In [1]: import numpy as np

In [2]: from numpy import linalg as LA

In [3]: np.set_printoptions(precision=3, suppress=True, linewidth=160)

In [4]: J = np.vander(np.arange(6) - 4, 4, increasing=True)

In [5]: J
Out[5]: 
array([[  1,  -4,  16, -64],
       [  1,  -3,   9, -27],
       [  1,  -2,   4,  -8],
       [  1,  -1,   1,  -1],
       [  1,   0,   0,   0],
       [  1,   1,   1,   1]])

In [6]: np.argsort(-LA.norm(J, axis=0).round(6), kind="stable")[:3]
Out[6]: array([3, 2, 1])

In [7]: LA.matrix_rank(J, rtol=0.1)
Out[7]: np.int64(1)

In [8]: np.round(LA.norm(J, 2) / LA.norm(J), 3)
Out[8]: np.float64(0.998)

In [9]: round(np.log10(LA.cond(J)))
Out[9]: 2

In [10]: np.abs(LA.svd(J)[2][-1])
Out[10]: array([0.738, 0.334, 0.575, 0.114])

In [11]: rng = np.random.default_rng(809597)

In [12]: lab = rng.permutation(4)

In [13]: M2 = J[:, lab] * rng.choice([-1, 1], 4)

In [14]: M2
Out[14]: 
array([[16,  1,  4, 64],
       [ 9,  1,  3, 27],
       [ 4,  1,  2,  8],
       [ 1,  1,  1,  1],
       [ 0,  1,  0,  0],
       [ 1,  1, -1, -1]])

In [15]: Uu, _, VT = LA.svd(J.T @ M2)

In [16]: np.round(LA.lstsq(J, M2)[0], 3) + 0
Out[16]: 
array([[ 0.,  1.,  0.,  0.],
       [ 0.,  0., -1.,  0.],
       [ 1.,  0.,  0.,  0.],
       [ 0.,  0.,  0., -1.]])

In [17]: Uu, s, VT = LA.svd(J)

In [18]: np.argmax(s[:-1] / (s[1:] + 1e-6)) + 1
Out[18]: np.int64(1)

In [19]: M2 = Uu[:, :1] @ np.diag(s[:1]) @ VT[:1]

In [20]: np.round(LA.norm(J - M2, 2), 3), round(s[1], 3)
Out[20]: (np.float64(3.773), np.float64(3.773))

In [21]: LA.matrix_rank(M2)
Out[21]: np.int64(1)

In [22]: E = np.array([[0, 0, 6, 2],
    ...:     [0, 0, 6, 1],
    ...:     [1, 5, 0, 0],
    ...:     [0, 0, 4, 0],
    ...:     [3, 3, 0, 0],
    ...:     [0, 0, 6, 2],
    ...:     [0, 5, 0, 0],
    ...:     [3, 0, 4, 2],
    ...:     [0, 0, 6, 1],
    ...:     [3, 0, 6, 5],
    ...:     [1, 5, 0, 0],
    ...:     [0, 1, 2, 0],
    ...:     [0, 3, 0, 0],
    ...:     [0, 3, 0, 0],
    ...:     [3, 5, 0, 0]])

In [23]: # row 5 repeats row 0

In [24]: x = np.array([9, 8, 3, 5])

In [25]: target = E @ x

In [26]: coef, lr = np.zeros(4), 1 / LA.norm(E, 2) ** 2

In [27]: for i in range(4):
    ...:     coef -= lr * E.T @ (E @ coef - target)
    ...:     if i % 1 == 0: print(i, round(LA.norm(E @ coef - target), 3))
    ...: 
0 59.124
1 35.031
2 25.794
3 21.598

In [28]: coef
Out[28]: array([5.715, 8.683, 4.284, 3.092])

In [29]: cen = (E - E.mean(axis=0)) / E.std(axis=0)

In [30]: np.argwhere(np.abs(cen) > 2)
Out[30]: array([[9, 3]])

In [31]: coef = LA.lstsq(np.delete(cen, 1, axis=1), cen[:, 1])[0]

In [32]: np.abs(coef).argmax()
Out[32]: np.int64(1)

In [33]: q, r_ = LA.qr(E)

In [34]: np.allclose(r_.T @ r_, E.T @ E)
Out[34]: True

In [35]: round(np.trace(q @ q.T), 3)
Out[35]: np.float64(4.0)

In [36]: m1 = np.load("arr.npy")

In [37]: m1
Out[37]: 
array([[ 1,  0,  0,  0,  0,  0,  0],
       [-1,  0,  0,  0,  0,  0,  0],
       [ 2,  0, -2,  0,  0,  0,  0],
       [ 1, -1,  2, -2,  0,  0,  0],
       [ 1,  1,  1,  1,  2,  0,  0],
       [-2, -1,  1,  0, -1, -2,  0],
       [ 2,  0,  1,  0,  1,  2,  1]])

In [38]: LA.matrix_rank(m1 - m1[0, 0] * np.eye(7))
Out[38]: np.int64(6)

In [39]: np.prod(np.diag(m1)), np.round(LA.det(m1), 3)
Out[39]: (np.int64(0), np.float64(0.0))

In [40]: m1 @ m1
Out[40]: 
array([[ 1,  0,  0,  0,  0,  0,  0],
       [-1,  0,  0,  0,  0,  0,  0],
       [-2,  0,  4,  0,  0,  0,  0],
       [ 4,  2, -8,  4,  0,  0,  0],
       [ 5,  1,  2,  0,  4,  0,  0],
       [ 4,  1, -5, -1,  0,  4,  0],
       [ 3, -1,  2,  1,  1, -2,  1]])

In [41]: np.abs(np.diag(LA.qr(m1)[1])) > 1e-9
Out[41]: array([ True,  True,  True,  True,  True,  True, False])

In [42]: np.unique(m1.round(6), axis=0).shape
Out[42]: (7, 7)

In [43]: np.allclose(m1[:-1].T @ LA.lstsq(m1[:-1].T, m1[-1])[0], m1[-1])
Out[43]: False

In [44]: round(float(np.trace(LA.pinv(m1) @ m1)), 3)
Out[44]: 6.0

In [45]: np.round(m1 @ LA.pinv(m1) @ m1, 3) + 0
Out[45]: 
array([[ 1.,  0.,  0.,  0.,  0.,  0.,  0.],
       [-1.,  0.,  0.,  0.,  0.,  0.,  0.],
       [ 2.,  0., -2.,  0.,  0.,  0.,  0.],
       [ 1., -1.,  2., -2.,  0.,  0.,  0.],
       [ 1.,  1.,  1.,  1.,  2.,  0.,  0.],
       [-2., -1.,  1.,  0., -1., -2.,  0.],
       [ 2.,  0.,  1.,  0.,  1.,  2.,  1.]])

In [46]: Uu, s, VT = LA.svd(m1)

In [47]: evecs = VT[:(s > 1e-8).sum()]

In [48]: x = m1[6] + -1 * m1[0] + rng.integers(2) * np.eye(7)[0]

In [49]: x
Out[49]: array([2., 0., 1., 0., 1., 2., 1.])

In [50]: np.allclose(evecs.T @ evecs @ x, x)
Out[50]: True

In [51]: M = np.load("run13.npy")

In [52]: M
Out[52]: 
array([[-2.,  0.,  0.,  0., -3.,  0.,  0.],
       [ 0., -2., -3.,  0.,  0., -3.,  0.],
       [ 0., -3., -2.,  0.,  0., -3.,  0.],
       [ 0.,  0.,  0., -2.,  0.,  0., -3.],
       [-3.,  0.,  0.,  0., -2.,  0.,  0.],
       [ 0., -3., -3.,  0.,  0., -2.,  0.],
       [ 0.,  0.,  0., -3.,  0.,  0., -2.]])

In [53]: M2 = M[0, 0] * M[1:] - np.outer(M[1:, 0], M[0])

In [54]: M2
Out[54]: 
array([[ 0.,  4.,  6., -0.,  0.,  6., -0.],
       [ 0.,  6.,  4., -0.,  0.,  6., -0.],
       [ 0., -0., -0.,  4.,  0., -0.,  6.],
       [ 0.,  0.,  0.,  0., -5.,  0.,  0.],
       [ 0.,  6.,  6., -0.,  0.,  4., -0.],
       [ 0., -0., -0.,  6.,  0., -0.,  4.]])

In [55]: np.flatnonzero(~M2.round(6).any(axis=1))
Out[55]: array([], dtype=int64)

In [56]: feats = np.load("dump.npy")

In [57]: feats
Out[57]: 
array([[ 1,  1, -1, -1,  1,  1, -1, -1],
       [ 1, -1,  1, -1,  1, -1,  1, -1],
       [ 1, -1, -1,  1, -1,  1,  1, -1]])

In [58]: M2 = feats + rng.integers(-2, 3, (3, 2)) @ rng.integers(-2, 3, (2, 8))

In [59]: M2
Out[59]: 
array([[ 7, -2, -2,  1,  3,  5, -1,  0],
       [-3,  1,  3, -1,  1, -3,  1, -1],
       [ 1, -1, -1,  1, -1,  1,  1, -1]])

In [60]: LA.svd(M2 - feats, compute_uv=False)
Out[60]: array([9.742, 2.022, 0.   ])

In [61]: LA.matrix_rank(M2 - feats, tol=1e-8)
Out[61]: np.int64(2)

In [62]: np.abs(M2 - feats).sum(axis=1)
Out[62]: array([19, 10,  0])

In [63]: x = np.array([3, 3, 1, -1, 0, -2, 2, -1])

In [64]: a = np.maximum(feats @ x, 0)

In [65]: np.maximum(feats @ x, 0) - np.maximum(-feats @ x, 0)
Out[65]: array([ 3,  7, -1])

In [66]: np.flatnonzero(a > 1e-9)
Out[66]: array([0, 1])

In [67]: feats.T @ a
Out[67]: array([ 10,  -4,   4, -10,  10,  -4,   4, -10])

In [68]: a
Out[68]: array([3, 7, 0])

In [69]: feats[0] @ feats[1]
Out[69]: np.int64(0)

In [70]: LA.norm(feats, axis=1).argmax()
Out[70]: np.int64(0)

In [71]: LA.norm(feats, axis=0)
Out[71]: array([1.732, 1.732, 1.732, 1.732, 1.732, 1.732, 1.732, 1.732])

In [72]: np.round(LA.norm(feats, 2), 3)
Out[72]: np.float64(2.828)

In [73]: round(float(LA.norm(feats, "nuc")), 3)
Out[73]: 8.485

In [74]: feats @ feats
ValueError: matmul: Input operand 1 has a mismatch in its core dimension 0, with gufunc signature (n?,k),(k,m?)->(n?,m?) (size 3 is different from 8)


In [75]: cov = feats.T @ feats

In [76]: np.allclose(cov, cov.T)
Out[76]: True

In [77]: cov
Out[77]: 
array([[ 3, -1, -1, -1,  1,  1,  1, -3],
       [-1,  3, -1, -1,  1,  1, -3,  1],
       [-1, -1,  3, -1,  1, -3,  1,  1],
       [-1, -1, -1,  3, -3,  1,  1,  1],
       [ 1,  1,  1, -3,  3, -1, -1, -1],
       [ 1,  1, -3,  1, -1,  3, -1, -1],
       [ 1, -3,  1,  1, -1, -1,  3, -1],
       [-3,  1,  1,  1, -1, -1, -1,  3]])

In [78]: F = np.array([[27.0, -10.0, 9.0, 5.0],
    ...:     [32.0, -13.0, 11.0, 5.0],
    ...:     [-28.0, 10.0, -10.0, -5.0],
    ...:     [-24.0, 8.0, -6.0, -7.0]])

In [79]: M2 = LA.inv(F)

In [80]: (np.abs(M2) > 1e-9).astype(int)
Out[80]: 
array([[1, 1, 1, 1],
       [1, 1, 1, 1],
       [1, 1, 1, 1],
       [1, 1, 1, 1]])

In [81]: np.round(F @ M2, 3) + 0
Out[81]: 
array([[1., 0., 0., 0.],
       [0., 1., 0., 0.],
       [0., 0., 1., 0.],
       [0., 0., 0., 1.]])

In [82]: round(LA.det(F) * LA.det(M2), 3)
Out[82]: np.float64(1.0)

In [83]: LA.inv(M2)
Out[83]: 
array([[ 27., -10.,   9.,   5.],
       [ 32., -13.,  11.,   5.],
       [-28.,  10., -10.,  -5.],
       [-24.,   8.,  -6.,  -7.]])

In [84]: round(float(LA.cond(F)), 3)
Out[84]: 823.132

In [85]: LA.det(F) * M2
Out[85]: 
array([[-90.,  30., -39., -15.],
       [-84.,  36., -27., -15.],
       [108., -30.,  57.,  15.],
       [120., -36.,  54.,  24.]])

In [86]: LA.matrix_rank(F, rtol=0.1)
Out[86]: np.int64(1)

In [87]: np.round(LA.norm(F, 2) / LA.norm(F), 3)
Out[87]: np.float64(0.998)

In [88]: lab = rng.permutation(4)

In [89]: lab
Out[89]: array([3, 1, 0, 2])

In [90]: M2 = F[lab][:, lab]

In [91]: M2
Out[91]: 
array([[ -7.,   8., -24.,  -6.],
       [  5., -13.,  32.,  11.],
       [  5., -10.,  27.,   9.],
       [ -5.,  10., -28., -10.]])

In [92]: np.allclose(M2, F)
Out[92]: False

In [93]: np.diag(M2)
Out[93]: array([ -7., -13.,  27., -10.])

In [94]: x = np.array([9, 1, 9, 9])

In [95]: a = np.maximum(F @ x, 0)

In [96]: F.T @ a
Out[96]: array([23101., -9037.,  7840.,  3890.])

In [97]: np.maximum(F @ (3 * x), 0)
Out[97]: array([1077., 1257.,    0.,    0.])

In [98]: np.maximum(F @ x, 0) - np.maximum(-F @ x, 0)
Out[98]: array([ 359.,  419., -377., -325.])

In [99]: M2 = m1 / LA.norm(m1, axis=1, keepdims=True)

In [100]: cov = M2 @ M2.T

In [101]: LA.norm(M2, axis=1)
Out[101]: array([1., 1., 1., 1., 1., 1., 1.])

In [102]: (cov - 2 * np.eye(7)).round(6).argmax(axis=1)
Out[102]: array([2, 5, 0, 6, 6, 1, 0])

In [103]: np.argwhere(np.triu(np.abs(cov) > 0.95, 1))
Out[103]: array([[0, 1]])

In [104]: M2 = np.array([[-1.2], [-1.0], [-1.6], [0.2], [-1.2]])

In [105]: W2 = np.array([[1.0, 1.6, -0.8, -0.1, -0.4, 0.7]])

In [106]: K = M2 @ W2

In [107]: K
Out[107]: 
array([[-1.2 , -1.92,  0.96,  0.12,  0.48, -0.84],
       [-1.  , -1.6 ,  0.8 ,  0.1 ,  0.4 , -0.7 ],
       [-1.6 , -2.56,  1.28,  0.16,  0.64, -1.12],
       [ 0.2 ,  0.32, -0.16, -0.02, -0.08,  0.14],
       [-1.2 , -1.92,  0.96,  0.12,  0.48, -0.84]])

In [108]: W2 = E[[3, 11]].astype(float)

In [109]: for _ in range(3):
     ...:     lab = LA.norm(E[:, None] - W2, axis=-1).argmin(axis=1)
     ...:     W2 = np.array([E[lab == j].mean(axis=0) for j in range(2)])
     ...: 

In [110]: lab
Out[110]: array([0, 0, 1, 0, 1, 0, 1, 0, 0, 0, 1, 1, 1, 1, 1])

In [111]: np.abs(W2[1] - W2[0]).argmax()
Out[111]: np.int64(2)

In [112]: np.bincount(lab)
Out[112]: array([7, 8])

In [113]: W2[1] - W2[0]
Out[113]: array([ 0.143,  3.75 , -5.179, -1.857])

In [114]: round(float(LA.norm(K)), 3)
Out[114]: 5.612

In [115]: np.zeros(5, 6)
TypeError: Cannot interpret '6' as a data type


In [116]: K - K[0]
Out[116]: 
array([[ 0.  ,  0.  ,  0.  ,  0.  ,  0.  ,  0.  ],
       [ 0.2 ,  0.32, -0.16, -0.02, -0.08,  0.14],
       [-0.4 , -0.64,  0.32,  0.04,  0.16, -0.28],
       [ 1.4 ,  2.24, -1.12, -0.14, -0.56,  0.98],
       [ 0.  ,  0.  ,  0.  ,  0.  ,  0.  ,  0.  ]])

In [117]: K.sum(axis=0)
Out[117]: array([-4.8 , -7.68,  3.84,  0.48,  1.92, -3.36])

In [118]: np.diff(K, axis=0)
Out[118]: 
array([[ 0.2 ,  0.32, -0.16, -0.02, -0.08,  0.14],
       [-0.6 , -0.96,  0.48,  0.06,  0.24, -0.42],
       [ 1.8 ,  2.88, -1.44, -0.18, -0.72,  1.26],
       [-1.4 , -2.24,  1.12,  0.14,  0.56, -0.98]])

In [119]: K.mean(axis=0)
Out[119]: array([-0.96 , -1.536,  0.768,  0.096,  0.384, -0.672])

In [120]: x = np.array([3, 9, 9, 8, 6, 6])

In [121]: a = np.maximum(K @ x, 0)

In [122]: np.flatnonzero(a > 1e-9)
Out[122]: array([3])

In [123]: K * (a > 1e-9)[:, None]
Out[123]: 
array([[-0.  , -0.  ,  0.  ,  0.  ,  0.  , -0.  ],
       [-0.  , -0.  ,  0.  ,  0.  ,  0.  , -0.  ],
       [-0.  , -0.  ,  0.  ,  0.  ,  0.  , -0.  ],
       [ 0.2 ,  0.32, -0.16, -0.02, -0.08,  0.14],
       [-0.  , -0.  ,  0.  ,  0.  ,  0.  , -0.  ]])

In [124]: np.maximum(K @ (3 * x), 0)
Out[124]: array([0.  , 0.  , 0.  , 6.72, 0.  ])
